$ python3 -q
>>> import numpy as np
>>> from numpy import linalg as LA
>>> np.set_printoptions(precision=2, suppress=True, linewidth=200, sign=" ")
>>> feats = np.load("m.npy")
>>> feats
array([[  0.8,  -1.7,   0.2,   0.1,   0.3,   0.7,   0. ,   0.7,  -2.6,  -0.5,   1.1,  18. ],
       [ -0.2,   1. ,  -0.5,  -0.4,  -0.1,   0.1,   0.4,   0.5,   1.3,   0.5,  -0.7,   6. ],
       [  0.1,   1.1,   0.7,   1.3,   1.8,   0. ,   0.2,   2.1,  -0.4,   1.5,   0.3,  -5. ],
       [  0.4,   0.2,   0.1,   1.1,   0.5,   1.4,  -0.7,  -0.3,  -0.2,   0.6,   0.7,   1. ],
       [  0.3,   1.1,   0.3,  -0.8,   2.6,   0. ,  -0.6,  -0.4,  -0.8,  -0.5,  -0.6, -16. ],
       [ -0.6,  -0.9,  -1.1,  -0.2,  -0.3,   0.4,   1.1,  -0.8,  -0.8,   1.3,   0.1,   6. ],
       [  1.2,  -0.6,   0.8,  -2. ,  -1. ,   2.1,  -0.4,  -0.8,  -0.1,  -0.2,  -2.1,  -8. ],
       [  0.4,  -0.5,   1. ,   0. ,   0.4,   1.6,   0.5,  -1.3,  -0.7,   0.7,  -2. ,   3. ],
       [  1.1,   0.2,  -0.6,  -0.4,  -0.6,  -0.2,  -0.6,   0.7,   1.6,   1.7,  -0.2,  -7. ],
       [ -1.6,  -1.2,   0.3,   1.7,   0.2,  -0.2,   1.5,  -1. ,   0.9,  -1. ,   0.1,  13. ]])
>>> feats.shape
(10, 12)
>>> np.unravel_index(np.abs(feats).argmax(), feats.shape)
(np.int64(0), np.int64(11))
>>> feats[:, 12]
Traceback (most recent call last):
  File "<python-input-7>", line 1, in <module>
    feats[:, 12]
    ~~~~~^^^^^^^
IndexError: index 12 is out of bounds for axis 1 with size 12
>>> feats.sum(axis=1)
array([ 17.1,   7.9,   3.7,   4.8, -15.4,   4.2, -11.1,   3.1,  -4.3,  12.7])
>>> np.diff(feats, axis=0)
array([[ -1. ,   2.7,  -0.7,  -0.5,  -0.4,  -0.6,   0.4,  -0.2,   3.9,   1. ,  -1.8, -12. ],
       [  0.3,   0.1,   1.2,   1.7,   1.9,  -0.1,  -0.2,   1.6,  -1.7,   1. ,   1. , -11. ],
       [  0.3,  -0.9,  -0.6,  -0.2,  -1.3,   1.4,  -0.9,  -2.4,   0.2,  -0.9,   0.4,   6. ],
       [ -0.1,   0.9,   0.2,  -1.9,   2.1,  -1.4,   0.1,  -0.1,  -0.6,  -1.1,  -1.3, -17. ],
       [ -0.9,  -2. ,  -1.4,   0.6,  -2.9,   0.4,   1.7,  -0.4,   0. ,   1.8,   0.7,  22. ],
       [  1.8,   0.3,   1.9,  -1.8,  -0.7,   1.7,  -1.5,   0. ,   0.7,  -1.5,  -2.2, -14. ],
       [ -0.8,   0.1,   0.2,   2. ,   1.4,  -0.5,   0.9,  -0.5,  -0.6,   0.9,   0.1,  11. ],
       [  0.7,   0.7,  -1.6,  -0.4,  -1. ,  -1.8,  -1.1,   2. ,   2.3,   1. ,   1.8, -10. ],
       [ -2.7,  -1.4,   0.9,   2.1,   0.8,   0. ,   2.1,  -1.7,  -0.7,  -2.7,   0.3,  20. ]])
>>> LA.svd(feats, compute_uv=False)
array([ 31.35,   5.25,   4.51,   3.73,   3.38,   2.34,   2.16,   1.63,   1.09,   0.85])
>>> round(LA.norm(feats), 2)
np.float64(32.73)
>>> feats.sum(axis=0)
array([ 1.9, -1.3,  1.2,  0.4,  3.8,  5.9,  1.4, -0.6, -1.8,  4.1, -3.3, 11. ])
>>> np.abs(feats).max()
np.float64(18.0)
>>> rng = np.random.default_rng(79)
>>> A2 = feats + rng.integers(-2, 3, (10, 1)) @ rng.integers(-2, 3, (1, 12))
>>> A2
array([[ -3.2,   2.3,   4.2,   0.1,  -1.7,   2.7,  -2. ,   4.7,  -4.6,  -2.5,  -0.9,  18. ],
       [  3.8,  -3. ,  -4.5,  -0.4,   1.9,  -1.9,   2.4,  -3.5,   3.3,   2.5,   1.3,   6. ],
       [  4.1,  -2.9,  -3.3,   1.3,   3.8,  -2. ,   2.2,  -1.9,   1.6,   3.5,   2.3,  -5. ],
       [ -3.6,   4.2,   4.1,   1.1,  -1.5,   3.4,  -2.7,   3.7,  -2.2,  -1.4,  -1.3,   1. ],
       [  4.3,  -2.9,  -3.7,  -0.8,   4.6,  -2. ,   1.4,  -4.4,   1.2,   1.5,   1.4, -16. ],
       [  3.4,  -4.9,  -5.1,  -0.2,   1.7,  -1.6,   3.1,  -4.8,   1.2,   3.3,   2.1,   6. ],
       [ -0.8,   1.4,   2.8,  -2. ,  -2. ,   3.1,  -1.4,   1.2,  -1.1,  -1.2,  -3.1,  -8. ],
       [ -3.6,   3.5,   5. ,   0. ,  -1.6,   3.6,  -1.5,   2.7,  -2.7,  -1.3,  -4. ,   3. ],
       [  3.1,  -1.8,  -2.6,  -0.4,   0.4,  -1.2,   0.4,  -1.3,   2.6,   2.7,   0.8,  -7. ],
       [ -5.6,   2.8,   4.3,   1.7,  -1.8,   1.8,  -0.5,   3. ,  -1.1,  -3. ,  -1.9,  13. ]])
>>> np.round(LA.svd(A2 - feats, compute_uv=False), 2) + 0
array([ 27.35,   0.  ,   0.  ,   0.  ,   0.  ,   0.  ,   0.  ,   0.  ,   0.  ,   0.  ])
>>> LA.matrix_rank(A2 - feats, tol=1e-8)
np.int64(1)
>>> def softmax(z):
...     e = np.exp(z - z.max(axis=-1, keepdims=True))
...     return e / e.sum(axis=-1, keepdims=True)
... 
>>> np.round(softmax(feats[8] + 5), 2) + 0
array([ 0.15,  0.06,  0.03,  0.03,  0.03,  0.04,  0.03,  0.1 ,  0.24,  0.27,  0.04,  0.  ])
>>> np.round(softmax(feats[8]), 2) + 0
array([ 0.15,  0.06,  0.03,  0.03,  0.03,  0.04,  0.03,  0.1 ,  0.24,  0.27,  0.04,  0.  ])
>>> np.round(softmax(10 * feats[8]), 2) + 0
array([ 0.  ,  0.  ,  0.  ,  0.  ,  0.  ,  0.  ,  0.  ,  0.  ,  0.27,  0.73,  0.  ,  0.  ])
>>> softmax(feats).sum(axis=1)
array([ 1.,  1.,  1.,  1.,  1.,  1.,  1.,  1.,  1.,  1.])
>>> att = feats @ feats.T / np.sqrt(12)
>>> np.round(softmax(att), 2) + 0
array([[ 1.  ,  0.  ,  0.  ,  0.  ,  0.  ,  0.  ,  0.  ,  0.  ,  0.  ,  0.  ],
       [ 1.  ,  0.  ,  0.  ,  0.  ,  0.  ,  0.  ,  0.  ,  0.  ,  0.  ,  0.  ],
       [ 0.  ,  0.  ,  0.  ,  0.  ,  1.  ,  0.  ,  0.  ,  0.  ,  0.  ,  0.  ],
       [ 0.85,  0.01,  0.  ,  0.02,  0.  ,  0.02,  0.  ,  0.01,  0.  ,  0.09],
       [ 0.  ,  0.  ,  0.  ,  0.  ,  1.  ,  0.  ,  0.  ,  0.  ,  0.  ,  0.  ],
       [ 1.  ,  0.  ,  0.  ,  0.  ,  0.  ,  0.  ,  0.  ,  0.  ,  0.  ,  0.  ],
       [ 0.  ,  0.  ,  0.  ,  0.  ,  1.  ,  0.  ,  0.  ,  0.  ,  0.  ,  0.  ],
       [ 0.99,  0.  ,  0.  ,  0.  ,  0.  ,  0.  ,  0.  ,  0.  ,  0.  ,  0.01],
       [ 0.  ,  0.  ,  0.  ,  0.  ,  1.  ,  0.  ,  0.  ,  0.  ,  0.  ,  0.  ],
       [ 1.  ,  0.  ,  0.  ,  0.  ,  0.  ,  0.  ,  0.  ,  0.  ,  0.  ,  0.  ]])
>>> np.round(softmax(att + np.triu(np.full(att.shape, -np.inf), 1)), 2) + 0
array([[ 1.  ,  0.  ,  0.  ,  0.  ,  0.  ,  0.  ,  0.  ,  0.  ,  0.  ,  0.  ],
       [ 1.  ,  0.  ,  0.  ,  0.  ,  0.  ,  0.  ,  0.  ,  0.  ,  0.  ,  0.  ],
       [ 0.  ,  0.  ,  1.  ,  0.  ,  0.  ,  0.  ,  0.  ,  0.  ,  0.  ,  0.  ],
       [ 0.97,  0.01,  0.  ,  0.02,  0.  ,  0.  ,  0.  ,  0.  ,  0.  ,  0.  ],
       [ 0.  ,  0.  ,  0.  ,  0.  ,  1.  ,  0.  ,  0.  ,  0.  ,  0.  ,  0.  ],
       [ 1.  ,  0.  ,  0.  ,  0.  ,  0.  ,  0.  ,  0.  ,  0.  ,  0.  ,  0.  ],
       [ 0.  ,  0.  ,  0.  ,  0.  ,  1.  ,  0.  ,  0.  ,  0.  ,  0.  ,  0.  ],
       [ 1.  ,  0.  ,  0.  ,  0.  ,  0.  ,  0.  ,  0.  ,  0.  ,  0.  ,  0.  ],
       [ 0.  ,  0.  ,  0.  ,  0.  ,  1.  ,  0.  ,  0.  ,  0.  ,  0.  ,  0.  ],
       [ 1.  ,  0.  ,  0.  ,  0.  ,  0.  ,  0.  ,  0.  ,  0.  ,  0.  ,  0.  ]])
>>> round(float(LA.norm(feats[7], 1)), 2), round(float(LA.norm(feats[7], np.inf)), 2)
(12.1, 3.0)
>>> round(LA.norm(feats[7] - feats[5]), 2)
np.float64(4.68)
>>> round(LA.norm(feats) ** 2 / LA.norm(feats, 2) ** 2, 2)
np.float64(1.09)
>>> round(LA.norm(feats, "nuc"), 2)
np.float64(56.3)
>>> np.round(LA.norm(feats, 2), 2)
np.float64(31.35)
>>> M = np.load("data.npy")
>>> M
array([[ 1,  3,  6, -3,  2, -2,  1, -2,  0],
       [-3,  2,  9,  3,  3,  3,  3, -2,  3],
       [-3, -1, -9,  2, -3,  1, -2,  2,  3],
       [-3,  1, -9, -1, -3,  3,  1, -2, -3]])
>>> gram = M.T @ M
>>> (M @ M.T).shape
(4, 4)
>>> np.round(LA.eigvalsh(gram)[::-1], 2) + 0
array([ 332.69,   68.13,   45.72,   10.46,    0.  ,    0.  ,    0.  ,    0.  ,    0.  ])
>>> LA.svd(M, compute_uv=False) ** 2
array([ 332.69,   68.13,   45.72,   10.46])
>>> A2 = M / LA.norm(M, axis=1)
Traceback (most recent call last):
  File "<python-input-38>", line 1, in <module>
    A2 = M / LA.norm(M, axis=1)
         ~~^~~~~~~~~~~~~~~~~~~~
ValueError: operands could not be broadcast together with shapes (4,9) (4,) 
>>> A2 = M / LA.norm(M, axis=1, keepdims=True)
>>> gram = A2 @ A2.T
>>> (np.abs(gram) > 0.9).astype(int)
array([[ 1,  0,  0,  0],
       [ 0,  1,  0,  0],
       [ 0,  0,  1,  0],
       [ 0,  0,  0,  1]])
>>> LA.norm(A2, axis=1)
array([ 1.,  1.,  1.,  1.])
>>> arr = np.load("sample8.npy")
>>> arr
array([[ -1,   1,   5,  -1,  -3,   0],
       [ -6,  -3,  10,  -1,  -3,  -3],
       [ -1,  -7,  15,   0,  -4,  -5],
       [  4,  -7,  14,  -1,  -3,  -2],
       [  9,  -5,  19,   3,   0,  -2],
       [  6,  -7,  20,   6,   0,   0],
       [  6,  -9,  24,   8,   5,  -4],
       [ 10,  -4,  26,   9,   6,  -7],
       [ 15,  -5,  23,   7,   5, -12],
       [ 11,  -2,  24,   9,   6, -13],
       [ 11,   1,  29,   6,  10, -18],
       [ 14,   0,  28,  11,  12, -19],
       [ 18,   1,  31,  14,   8, -20],
       [ 21,   4,  26,  13,   3, -15]])
>>> x = np.array([4, 5, 2, 5, 0, 3])
>>> rhs = arr @ x
>>> c, lr = np.zeros(6), 1 / LA.norm(arr, 2) ** 2
>>> for i in range(250):
...     c -= lr * arr.T @ (arr @ c - rhs)
...     if i % 50 == 0: print(i, round(LA.norm(arr @ c - rhs), 2))
... 
0 114.78
50 42.86
100 27.51
150 20.59
200 16.29
>>> round(LA.cond(arr), 2)
np.float64(19.64)
>>> c
array([ 4.57,  3.59,  1.3 ,  4.56,  0.02,  2.06])
>>> D = LA.norm(arr[:, None] - arr[None], axis=-1)
>>> np.unravel_index(D.round(6).argmax(), D.shape)
(np.int64(0), np.int64(12))
>>> np.flatnonzero(D[6] < D.mean() / 2)
array([ 5,  6,  7])
>>> LA.matrix_rank(D ** 2)
np.int64(8)
>>> D.shape
(14, 14)
>>> D[:5, :5]
array([[  0.  ,   8.66,  13.82,  13.19,  19.  ],
       [  8.66,   0.  ,   8.49,  11.53,  18.33],
       [ 13.82,   8.49,   0.  ,   6.08,  12.41],
       [ 13.19,  11.53,   6.08,   0.  ,   8.89],
       [ 19.  ,  18.33,  12.41,   8.89,   0.  ]])
>>> Xs = (arr - arr.mean(axis=0)) / arr.std(axis=0)
>>> Xs.std(axis=0)
array([ 1.,  1.,  1.,  1.,  1.,  1.])
>>> c = LA.lstsq(np.delete(Xs, 1, axis=1), Xs[:, 1])[0]
>>> c
array([ 0.35, -1.45,  0.52,  0.17, -1.  ])
>>> round(float(1 - np.var(Xs[:, 1] - np.delete(Xs, 1, axis=1) @ c)), 2)
0.72
>>> A = np.load("block11.npy")
>>> A
array([[-0.65, -0.17,  0.25, -0.17],
       [-0.23, -0.38,  0.02,  0.08],
       [ 0.  , -0.31, -0.37,  0.36],
       [ 0.27, -0.07, -0.39, -0.15],
       [-0.42, -0.28, -0.16, -0.14],
       [-0.08,  0.16, -0.53, -0.55],
       [-0.23, -0.02,  0.03, -0.08],
       [-0.04, -0.11, -0.27, -0.11],
       [ 0.  , -0.46, -0.28,  0.27],
       [ 0.31, -0.42,  0.41, -0.41],
       [-0.31,  0.4 , -0.11, -0.08],
       [ 0.15, -0.26, -0.01, -0.47]])
>>> Uu, sigma = LA.svd(A)
Traceback (most recent call last):
  File "<python-input-64>", line 1, in <module>
    Uu, sigma = LA.svd(A)
    ^^^^^^^^^
ValueError: too many values to unpack (expected 2)
>>> Uu, sigma, Vh = LA.svd(A, full_matrices=False)
>>> np.round(Uu.T @ A @ Vh.T, 2) + 0
array([[ 1.,  0.,  0.,  0.],
       [ 0.,  1.,  0.,  0.],
       [ 0.,  0.,  1.,  0.],
       [ 0.,  0.,  0.,  1.]])
>>> np.allclose(Uu * sigma @ Vh, A)
True
>>> Uu.shape, sigma.shape, Vh.shape
((12, 4), (4,), (4, 4))
>>> sigma
array([ 1.,  1.,  1.,  1.])
>>> round(np.sqrt((sigma ** 2).sum()), 2), np.round(LA.norm(A), 2)
(np.float64(2.0), np.float64(2.0))
>>> Xs = arr - arr.mean(axis=0)
>>> Uu, sigma, Vh = LA.svd(Xs, full_matrices=False)
>>> np.round(Xs.mean(axis=0), 2) + 0
array([ 0.,  0.,  0.,  0.,  0.,  0.])
>>> np.round((sigma ** 2).sum() ** 2 / (sigma ** 4).sum(), 2)
np.float64(1.47)
>>> x = np.array([0, 3, 0, 3])
>>> LA.norm(A @ x) <= LA.norm(A, 2) * LA.norm(x) + 1e-9
np.True_
>>> A @ x
array([-1.  , -0.88,  0.16, -0.68, -1.26, -1.19, -0.3 , -0.67, -0.56, -2.48,  0.95, -2.19])
>>> x @ A
Traceback (most recent call last):
  File "<python-input-78>", line 1, in <module>
    x @ A
    ~~^~~
ValueError: matmul: Input operand 1 has a mismatch in its core dimension 0, with gufunc signature (n?,k),(k,m?)->(n?,m?) (size 12 is different from 4)
>>> (A @ x).argmax()
np.int64(10)
>>> np.einsum("ij,j->i", A, x)
array([-1.  , -0.88,  0.16, -0.68, -1.26, -1.19, -0.3 , -0.67, -0.56, -2.48,  0.95, -2.19])
>>> A @ np.eye(4)[1]
array([-0.17, -0.38, -0.31, -0.07, -0.28,  0.16, -0.02, -0.11, -0.46, -0.42,  0.4 , -0.26])
>>> A2 = A / LA.norm(A, axis=1)
Traceback (most recent call last):
  File "<python-input-82>", line 1, in <module>
    A2 = A / LA.norm(A, axis=1)
         ~~^~~~~~~~~~~~~~~~~~~~
ValueError: operands could not be broadcast together with shapes (12,4) (12,) 
>>> A2 = A / LA.norm(A, axis=1, keepdims=True)
>>> gram = A2 @ A2.T
>>> (np.abs(gram) > 0.9).astype(int)
array([[ 1,  0,  0,  0,  0,  0,  1,  0,  0,  0,  0,  0],
       [ 0,  1,  0,  0,  0,  0,  0,  0,  0,  0,  0,  0],
       [ 0,  0,  1,  0,  0,  0,  0,  0,  1,  0,  0,  0],
       [ 0,  0,  0,  1,  0,  0,  0,  0,  0,  0,  0,  0],
       [ 0,  0,  0,  0,  1,  0,  0,  0,  0,  0,  0,  0],
       [ 0,  0,  0,  0,  0,  1,  0,  0,  0,  0,  0,  0],
       [ 1,  0,  0,  0,  0,  0,  1,  0,  0,  0,  0,  0],
       [ 0,  0,  0,  0,  0,  0,  0,  1,  0,  0,  0,  0],
       [ 0,  0,  1,  0,  0,  0,  0,  0,  1,  0,  0,  0],
       [ 0,  0,  0,  0,  0,  0,  0,  0,  0,  1,  0,  0],
       [ 0,  0,  0,  0,  0,  0,  0,  0,  0,  0,  1,  0],
       [ 0,  0,  0,  0,  0,  0,  0,  0,  0,  0,  0,  1]])
>>> np.round(np.degrees(np.arccos(np.clip(gram[4, 6], -1, 1))), 2)
np.float64(36.94)
>>> LA.norm(A2, axis=1)
array([ 1.,  1.,  1.,  1.,  1.,  1.,  1.,  1.,  1.,  1.,  1.,  1.])
>>> gram[4]
array([ 0.76,  0.76,  0.29, -0.03,  1.  ,  0.35,  0.8 ,  0.62,  0.41, -0.05,  0.17,  0.25])
